$ ipython --no-banner

In [1]: import numpy as np

In [2]: import numpy.linalg as la

In [3]: np.set_printoptions(precision=2, suppress=True, linewidth=100)

In [4]: rng = np.random.default_rng(28)

In [5]: mat = np.eye(3, dtype=int)[rng.permutation(3)] * np.array([-2, -1, -4])

In [6]: print(mat)
[[ 0 -1  0]
 [ 0  0 -4]
 [-2  0  0]]

In [7]: print(la.svd(mat, compute_uv=False))
[4. 2. 1.]

In [8]: other = mat / la.norm(mat, axis=1, keepdims=True)

In [9]: cov = other @ other.T

In [10]: print(cov[0])
[1. 0. 0.]

In [11]: print((np.abs(cov) > 0.9).astype(int))
[[1 0 0]
 [0 1 0]
 [0 0 1]]

In [12]: print(np.argwhere(np.triu(np.abs(cov) > 0.95, 1)))
[]

In [13]: th = np.radians(45)

In [14]: Rm = np.eye(3)

In [15]: Rm[0, 0] = Rm[2, 2] = np.cos(th)

In [16]: Rm[0, 2], Rm[2, 0] = -np.sin(th), np.sin(th)

In [17]: print(Rm)
[[ 0.71  0.   -0.71]
 [ 0.    1.    0.  ]
 [ 0.71  0.    0.71]]

In [18]: other = mat @ Rm.T

In [19]: print(la.svd(mat, compute_uv=False), la.svd(other, compute_uv=False))
[4. 2. 1.] [4. 2. 1.]

In [20]: print(np.allclose(la.norm(mat, axis=1), la.norm(other, axis=1)))
True

In [21]: print(round(la.det(Rm), 2), round(np.trace(Rm), 2))
1.0 2.41

In [22]: print(np.round(Rm @ Rm, 2) + 0)
[[ 0.  0. -1.]
 [ 0.  1.  0.]
 [ 1.  0.  0.]]

In [23]: print(np.allclose(Rm @ Rm.T, Rm.T @ Rm))
True

In [24]: print(np.sort(np.abs(la.eigvals(Rm))))
[1. 1. 1.]

In [25]: print(round(np.trace(Rm), 2))
2.41

In [26]: print((Rm - Rm.T) / 2)
[[ 0.    0.   -0.71]
 [ 0.    0.    0.  ]
 [ 0.71  0.    0.  ]]

In [27]: print((Rm + Rm.T) / 2)
[[0.71 0.   0.  ]
 [0.   1.   0.  ]
 [0.   0.   0.71]]

In [28]: print(np.allclose(Rm, Rm.T))
False

In [29]: data = np.array([[-0.4, 1.3, -0.9],
    ...:     [1.2, -0.5, -1.7],
    ...:     [0.7, -1.4, 0.8],
    ...:     [1.3, -1.0, -0.9],
    ...:     [-0.5, -1.3, -0.3],
    ...:     [0.4, 0.5, 0.3],
    ...:     [-0.7, 0.8, 0.0],
    ...:     [-1.3, -0.1, -2.8],
    ...:     [-0.9, 0.4, 1.7],
    ...:     [-1.3, -0.4, 0.2],
    ...:     [-0.5, 0.3, -0.6],
    ...:     [1.4, -0.9, 0.7],
    ...:     [0.0, -0.2, -0.8],
    ...:     [2.0, -2.2, -0.6]])

In [30]: data[:, 2] = 3 * data[:, 1] + 0.02 * rng.normal(size=14)

In [31]: print(data)
[[-0.4   1.3   3.9 ]
 [ 1.2  -0.5  -1.5 ]
 [ 0.7  -1.4  -4.21]
 [ 1.3  -1.   -2.99]
 [-0.5  -1.3  -3.88]
 [ 0.4   0.5   1.5 ]
 [-0.7   0.8   2.38]
 [-1.3  -0.1  -0.29]
 [-0.9   0.4   1.19]
 [-1.3  -0.4  -1.18]
 [-0.5   0.3   0.89]
 [ 1.4  -0.9  -2.69]
 [ 0.   -0.2  -0.62]
 [ 2.   -2.2  -6.57]]

In [32]: Uu, sigma, Vt = la.svd(data)

In [33]: print(np.argmax(sigma[:-1] / (sigma[1:] + 1e-6)) + 1)
2

In [34]: print(sigma)
[11.88  3.03  0.02]

In [35]: other = Uu[:, :2] @ np.diag(sigma[:2]) @ Vt[:2]

In [36]: print(round(la.norm(data - other, 2), 2), round(float(sigma[2]), 2))
0.02 0.02

In [37]: print(other.round(2) + 0)
[[-0.4   1.3   3.9 ]
 [ 1.2  -0.5  -1.5 ]
 [ 0.7  -1.41 -4.21]
 [ 1.3  -1.   -2.99]
 [-0.5  -1.3  -3.88]
 [ 0.4   0.5   1.5 ]
 [-0.7   0.8   2.38]
 [-1.3  -0.1  -0.29]
 [-0.9   0.4   1.19]
 [-1.3  -0.4  -1.18]
 [-0.5   0.3   0.89]
 [ 1.4  -0.9  -2.69]
 [ 0.   -0.21 -0.62]
 [ 2.   -2.2  -6.57]]

In [38]: print(la.matrix_rank(data, rtol=0.05))
2
